In [1]: import numpy as np

In [2]: np.set_printoptions(precision=1, suppress=True, linewidth=200, floatmode="fixed")

In [3]: tidy = lambda a: np.round(a, 1) + 0

In [4]: K = np.loadtxt("out11.csv", delimiter=",")

In [5]: K
Out[5]: 
array([[  1.0,  -8.0,  -5.0,   9.0],
       [  0.0,   0.0,   0.0,   0.0],
       [ -1.0, -12.0,   0.0,   7.0],
       [  0.0, -14.0,   4.0,   9.0],
       [  0.0, -20.0,  -5.0,  16.0],
       [  0.0,   0.0,   0.0,   0.0],
       [ -1.0,  -6.0,   9.0,   0.0],
       [  0.0,   0.0,   0.0,   0.0],
       [ -4.0,   3.0,   7.0,  -1.0],
       [  0.0,   0.0,   0.0,   0.0],
       [  0.0,   0.0,   0.0,   0.0],
       [ -1.0, -12.0,   0.0,   7.0],
       [ -4.0,   3.0,   7.0,  -1.0],
       [  0.0,   0.0,   0.0,   0.0],
       [  0.0,   0.0,   0.0,   0.0],
       [  1.0,  -8.0,  -5.0,   9.0],
       [  1.0,  -8.0,  -5.0,   9.0],
       [  0.0,   0.0,   0.0,   0.0]])

In [6]: Xc = (K - K.mean(axis=0)) / K.std(axis=0)

In [7]: tidy(Xc.std(axis=0))
Out[7]: array([1.0, 1.0, 1.0, 1.0])

In [8]: beta = np.linalg.lstsq(np.delete(Xc, 0, axis=1), Xc[:, 0])[0]

In [9]: tidy(1 - np.var(Xc[:, 0] - np.delete(Xc, 0, axis=1) @ beta))
Out[9]: np.float64(0.7)

In [10]: np.abs(beta).argmax()
Out[10]: np.int64(2)

In [11]: tidy(beta)
Out[11]: array([-1.2, -1.1, -1.4])

In [12]: x0 = np.array([-3, -1, 0, 0])

In [13]: target = K @ x0

In [14]: tidy(np.linalg.solve(K.T @ K, K.T @ target))
Out[14]: array([-3.0, -1.0,  0.0,  0.0])

In [15]: tidy(np.linalg.lstsq(K, target)[0])
Out[15]: array([-3.0, -1.0,  0.0,  0.0])

In [16]: tidy(np.linalg.pinv(K) @ K)
Out[16]: 
array([[1.0, 0.0, 0.0, 0.0],
       [0.0, 1.0, 0.0, 0.0],
       [0.0, 0.0, 1.0, 0.0],
       [0.0, 0.0, 0.0, 1.0]])

In [17]: rng = np.random.default_rng(72779)

In [18]: target = target + 0.1 * rng.normal(size=18)

In [19]: tidy(target)
Out[19]: array([ 5.1,  0.0, 14.9, 14.1, 19.8,  0.0,  9.1, -0.1,  9.1, -0.1,  0.0, 15.1,  9.0,  0.0, -0.1,  5.0,  5.0,  0.1])

In [20]: beta, *_ = np.linalg.lstsq(K, target)

In [21]: tidy(np.linalg.norm(target - K @ beta))
Out[21]: np.float64(0.3)

In [22]: tidy(beta)
Out[22]: array([-3.0, -1.0,  0.0,  0.0])

In [23]: [round(float(np.linalg.norm(np.linalg.solve(K.T @ K + lam * np.eye(4), K.T @ target))), 2) for lam in (0, 1, 10, 100)]
Out[23]: [3.14, 2.85, 1.88, 1.11]
